$ ipython --no-banner

In [1]: import numpy as np

In [2]: import numpy.linalg as la

In [3]: np.set_printoptions(suppress=True, linewidth=200)

In [4]: mat = np.load("data.npy")

In [5]: print(mat)
[[4. 1. 0. 0. 0. 0. 0. 0. 0. 0. 0.]
 [0. 4. 1. 0. 0. 0. 0. 0. 0. 0. 0.]
 [0. 0. 4. 1. 0. 0. 0. 0. 0. 0. 0.]
 [0. 0. 0. 4. 1. 0. 0. 0. 0. 0. 0.]
 [0. 0. 0. 0. 4. 1. 0. 0. 0. 0. 0.]
 [0. 0. 0. 0. 0. 4. 1. 0. 0. 0. 0.]
 [0. 0. 0. 0. 0. 0. 4. 1. 0. 0. 0.]
 [0. 0. 0. 0. 0. 0. 0. 4. 1. 0. 0.]
 [0. 0. 0. 0. 0. 0. 0. 0. 4. 1. 0.]
 [0. 0. 0. 0. 0. 0. 0. 0. 0. 4. 1.]
 [0. 0. 0. 0. 0. 0. 0. 0. 0. 0. 4.]]

In [6]: Y = mat[0, 0] * mat[1:] - np.outer(mat[1:, 0], mat[0])

In [7]: print(Y)
[[ 0. 16.  4.  0.  0.  0.  0.  0.  0.  0.  0.]
 [ 0.  0. 16.  4.  0.  0.  0.  0.  0.  0.  0.]
 [ 0.  0.  0. 16.  4.  0.  0.  0.  0.  0.  0.]
 [ 0.  0.  0.  0. 16.  4.  0.  0.  0.  0.  0.]
 [ 0.  0.  0.  0.  0. 16.  4.  0.  0.  0.  0.]
 [ 0.  0.  0.  0.  0.  0. 16.  4.  0.  0.  0.]
 [ 0.  0.  0.  0.  0.  0.  0. 16.  4.  0.  0.]
 [ 0.  0.  0.  0.  0.  0.  0.  0. 16.  4.  0.]
 [ 0.  0.  0.  0.  0.  0.  0.  0.  0. 16.  4.]
 [ 0.  0.  0.  0.  0.  0.  0.  0.  0.  0. 16.]]

In [8]: print(np.flatnonzero(~Y.round(6).any(axis=1)))
[]

In [9]: print(mat[:, 0] / mat[0, 0])
[1. 0. 0. 0. 0. 0. 0. 0. 0. 0. 0.]

In [10]: data = np.loadtxt("case2.csv", delimiter=",")

In [11]: print(data)
[[ -8.  -7.  -8.  -1.  -5.  24.  -9.   1.]
 [  5.   9.  -2.   8.  -2.   6.   1.   5.]
 [  8.   9.   4.  -5.  -9. -12.   4.  -5.]
 [  3.  -5.   3.  -2.   7.  -9.   5.  -5.]]

In [12]: W = np.array([[2, 2],
    ...:     [0, 0],
    ...:     [-4, 5],
    ...:     [4, -1],
    ...:     [-3, 3],
    ...:     [-2, -4],
    ...:     [-3, -2],
    ...:     [-2, 0]])

In [13]: c = np.array([2, 2])

In [14]: H = np.maximum(data @ W + c, 0)

In [15]: print(np.round((H > 0).mean(axis=0), 1))
[0.8 0.5]

In [16]: C = np.array([[1, 2], [0, 0]])

In [17]: print(W @ C)
[[ 2  4]
 [ 0  0]
 [-4 -8]
 [ 4  8]
 [-3 -6]
 [-2 -4]
 [-3 -6]
 [-2 -4]]

In [18]: print((H @ C).round(6).argmax(axis=1))
[1 1 1 0]

In [19]: def softmax(z):
    ...:     e = np.exp(z - z.max(axis=-1, keepdims=True))
    ...:     return e / e.sum(axis=-1, keepdims=True)
    ...: 

In [20]: print(np.round(softmax(data[2]), 1) + 0)
[0.3 0.7 0.  0.  0.  0.  0.  0. ]

In [21]: print(np.round(softmax(data[2] + 3), 1) + 0)
[0.3 0.7 0.  0.  0.  0.  0.  0. ]

In [22]: print(np.round(softmax(10 * data[2]), 1) + 0)
[0. 1. 0. 0. 0. 0. 0. 0.]

In [23]: att = data @ data.T / np.sqrt(8)

In [24]: print(softmax(att).round(6).argmax(axis=1))
[0 1 2 3]

In [25]: print(np.round(softmax(att), 1) + 0)
[[1. 0. 0. 0.]
 [0. 1. 0. 0.]
 [0. 0. 1. 0.]
 [0. 0. 0. 1.]]

In [26]: print(softmax(att)[2] @ data)
[  8.   9.   4.  -5.  -9. -12.   4.  -5.]

In [27]: Y = data / np.sqrt((data ** 2).mean(axis=1, keepdims=True))

In [28]: print(np.round(la.norm(Y, axis=1), 1))
[2.8 2.8 2.8 2.8]

In [29]: print(Y[3].round(1))
[ 0.6 -0.9  0.6 -0.4  1.3 -1.7  0.9 -0.9]

In [30]: print(la.matrix_rank(Y) == la.matrix_rank(data))
True

In [31]: K = np.load("a.npy")

In [32]: print(K)
[[-0.8  6.3 -1.2 -4.5  8.4  5.8  6.1  8.  -8.2  8.3  5.4]
 [-1.   6.  -0.5 -3.9  8.1  5.8  6.3  7.3 -7.9  8.2  6.4]
 [-1.2  5.5 -0.5 -4.6  8.3  6.5  5.9  8.  -7.5  8.1  6.7]
 [-1.2  5.7 -1.1 -3.9  7.6  6.1  5.9  7.8 -8.1  8.3  5.7]
 [-1.4  6.  -1.3 -4.   7.7  5.9  5.5  7.9 -8.5  8.1  6.3]
 [-0.6  5.8 -1.5 -3.5  7.8  6.4  6.4  8.4 -7.8  8.1  6. ]
 [-0.8  5.9 -1.4 -3.9  8.   5.9  6.2  8.  -8.   8.2  6. ]
 [-1.   6.2 -1.3 -3.7  7.9  5.8  6.2  7.7 -8.2  8.   6.1]
 [-0.9  6.  -1.1 -4.3  8.3  6.3  5.8  7.6 -8.   7.9  6.1]
 [-0.9  6.3 -1.4 -3.6  7.7  5.7  5.7  8.2 -8.1  8.1  5.8]
 [-1.   5.8 -0.8 -3.9  7.8  6.1  6.   8.1 -8.1  8.   6.2]
 [-0.5  5.9 -0.9 -3.5  8.2  6.   6.1  8.2 -7.8  7.7  6.6]
 [-0.6  6.4 -1.5 -3.7  8.   6.   6.1  8.  -8.   7.3  6.4]
 [-1.1  5.8 -1.1 -4.3  8.5  5.7  6.2  7.9 -8.   8.3  6.4]
 [-0.9  5.8 -0.5 -4.2  7.6  6.   5.7  7.4 -7.7  7.8  6. ]
 [-1.4  6.6 -0.9 -3.7  8.3  6.   6.2  8.3 -7.8  7.7  6.1]
 [-1.2  5.7 -0.8 -4.   7.6  5.9  6.3  8.3 -7.5  8.   6.4]
 [-1.1  6.  -0.7 -4.5  7.4  6.4  6.   7.9 -8.   8.4  6.8]
 [-1.   5.5 -0.9 -4.3  7.9  6.1  5.8  7.9 -8.2  8.4  6. ]
 [-1.4  5.9 -0.8 -3.9  8.1  5.7  6.1  8.3 -7.7  7.9  6.1]
 [-1.4  5.6 -1.1 -3.6  7.8  6.2  6.   8.1 -7.9  8.2  5.8]
 [-1.2  5.9 -0.7 -4.2  7.8  6.6  5.7  7.7 -7.6  8.3  5.9]
 [-0.7  5.6 -0.7 -4.   8.   6.2  6.1  8.  -8.3  8.4  5.7]
 [ 2.8 -2.4  1.1  3.7 -9.1  4.8 -3.9 -2.   4.  -2.9  5.4]
 [ 3.1 -2.5  0.6  4.2 -8.8  4.9 -4.1 -2.1  4.4 -3.2  4.5]
 [ 3.6 -1.9  1.2  3.9 -8.4  4.8 -4.2 -2.1  4.5 -2.8  4.8]
 [ 2.6 -1.5  1.5  3.5 -9.4  5.5 -3.9 -2.3  3.9 -2.7  5. ]
 [ 2.9 -2.   0.6  3.9 -9.3  5.1 -4.2 -1.6  3.5 -3.2  5.5]
 [ 3.1 -2.5  1.4  3.6 -8.7  4.8 -4.3 -1.4  4.2 -2.8  5.5]
 [ 3.  -2.1  1.3  4.5 -9.3  4.9 -4.4 -2.3  4.  -3.1  5.4]
 [ 3.2 -2.1  1.   3.9 -9.3  4.9 -3.9 -1.8  3.9 -2.7  4.4]
 [ 3.5 -2.   1.   4.  -8.5  4.7 -4.2 -2.2  4.  -2.7  5.5]
 [ 2.5 -2.3  0.7  4.4 -9.   5.  -3.8 -1.5  3.6 -3.1  5.3]
 [ 3.4 -1.7  0.6  4.2 -8.9  5.6 -3.8 -2.3  3.8 -3.1  5. ]
 [ 3.4 -1.8  1.2  3.8 -8.9  4.8 -4.  -2.6  3.4 -2.7  5. ]
 [ 3.3 -1.9  1.7  3.9 -8.6  4.9 -4.3 -2.   4.1 -2.8  4.9]
 [ 3.1 -2.1  0.9  4.  -8.7  5.1 -4.3 -2.9  4.3 -2.9  4.5]
 [ 2.9 -1.6  0.6  4.1 -8.5  5.1 -4.  -1.8  4.3 -2.5  5.3]
 [ 3.1 -2.2  0.8  4.2 -9.3  4.7 -4.1 -1.9  3.4 -3.   4.6]
 [ 2.6 -2.2  0.9  4.2 -8.4  4.9 -4.  -2.5  3.6 -3.1  5. ]
 [ 3.7 -1.7  1.3  3.7 -8.7  4.8 -4.1 -2.1  3.9 -3.   5.2]
 [ 2.8 -2.4  1.1  3.6 -9.2  5.  -4.  -2.1  4.  -2.7  5.3]
 [ 3.1 -2.1  0.6  4.1 -8.5  4.6 -4.1 -1.8  4.  -3.   4.9]
 [ 3.2 -2.   0.9  3.9 -9.2  4.9 -4.3 -1.8  3.4 -3.   5. ]
 [ 3.8 -2.4  1.2  3.5 -8.9  5.3 -4.2 -2.   3.7 -3.   4.9]
 [ 2.9 -2.   0.7  3.9 -9.   4.4 -4.2 -1.8  4.2 -2.8  5.5]]

In [33]: Ac = (K - K.mean(axis=0)) / K.std(axis=0)

In [34]: print(np.argwhere(np.abs(Ac) > 2))
[]

In [35]: c = la.lstsq(np.delete(Ac, 6, axis=1), Ac[:, 6])[0]

In [36]: print(c.round(1) + 0)
[ 0.   0.1  0.   0.1  0.4  0.   0.2 -0.1  0.2  0. ]

In [37]: Y = np.c_[K[:, :4] @ np.array([[3, 0, -1, -1], [3, 3, -2, 3], [2, -3, -1, -1], [3, -1, 1, -3]]), np.array([-2, -1, -1, -1, 2, 1, -1, -2, 1, -1, -2, 2, 1, 0, -2, 0, -2, -2, 0, -2, 0, 1, 0, 0, 1, -2, 0, -2, -1, 0, -2, 0, 0, -1, 2, 0, 2, -2, 1, -2, -1, 1, 0, 2, 2, 0])]

In [38]: print(Y.round(1))
[[  0.6  27.  -15.1  34.4  -2. ]
 [  2.3  23.4 -14.4  31.2  -1. ]
 [ -1.9  22.6 -13.9  32.   -1. ]
 [ -0.4  24.3 -13.   31.1  -1. ]
 [ -0.8  25.9 -13.3  32.7   2. ]
 [  2.1  25.4 -13.   30.    1. ]
 [  0.8  25.8 -13.5  31.6  -1. ]
 [  1.9  26.2 -13.8  32.   -2. ]
 [  0.2  25.6 -14.3  32.9   1. ]
 [  2.6  26.7 -13.9  32.   -1. ]
 [  1.1  23.7 -13.7  30.9  -2. ]
 [  3.9  23.9 -13.9  29.6   2. ]
 [  3.3  27.4 -14.4  32.4   1. ]
 [ -1.   25.  -13.7  32.5   0. ]
 [  1.1  23.1 -14.4  31.4  -2. ]
 [  2.7  26.2 -14.6  33.2   0. ]
 [ -0.1  23.5 -13.4  31.1  -2. ]
 [ -0.2  24.6 -14.7  33.3  -2. ]
 [ -1.2  23.5 -13.4  31.3   0. ]
 [  0.2  24.  -13.5  31.6  -2. ]
 [ -0.4  23.7 -12.3  30.1   0. ]
 [  0.1  24.  -14.1  32.2   1. ]
 [  1.3  22.9 -13.8  30.2   0. ]
 [ 14.5 -14.2   4.6 -22.2   0. ]
 [ 15.6 -13.5   5.5 -23.8   1. ]
 [ 19.2 -13.2   2.9 -22.2  -2. ]
 [ 16.8 -12.5   2.4 -19.1   0. ]
 [ 15.6 -11.7   4.4 -21.2  -2. ]
 [ 15.4 -15.3   4.1 -22.8  -1. ]
 [ 18.8 -14.7   4.4 -24.1   0. ]
 [ 17.  -13.2   3.9 -22.2  -2. ]
 [ 18.5 -13.    3.5 -22.5   0. ]
 [ 15.2 -13.4   5.8 -23.3   0. ]
 [ 18.9 -11.1   3.6 -21.7  -1. ]
 [ 18.6 -12.8   2.8 -21.4   2. ]
 [ 19.3 -14.7   2.7 -22.4   0. ]
 [ 16.8 -13.    4.2 -22.3   2. ]
 [ 17.4 -10.7   3.8 -20.6  -2. ]
 [ 16.9 -13.2   4.7 -23.1   1. ]
 [ 15.6 -13.5   5.1 -22.7  -2. ]
 [ 19.7 -12.7   2.1 -21.2  -1. ]
 [ 14.2 -14.1   4.5 -21.9   1. ]
 [ 16.5 -12.2   4.6 -22.3   0. ]
 [ 17.1 -12.6   3.8 -21.8   2. ]
 [ 17.1 -14.3   3.3 -22.7   2. ]
 [ 15.8 -12.    4.3 -21.3   0. ]]

In [39]: print(np.round(la.norm(la.qr(K)[0].T @ Y, axis=0) ** 2 / ((Y ** 2).sum(axis=0) + 1e-12), 1))
[1.  1.  1.  1.  0.2]

In [40]: print(np.round(la.lstsq(K, Y[:, 0])[0], 1) + 0)
[3. 3. 2. 3. 0. 0. 0. 0. 0. 0. 0.]

In [41]: print(la.matrix_rank(Y))
5

In [42]: print(la.matrix_rank(np.c_[K, Y]))
12
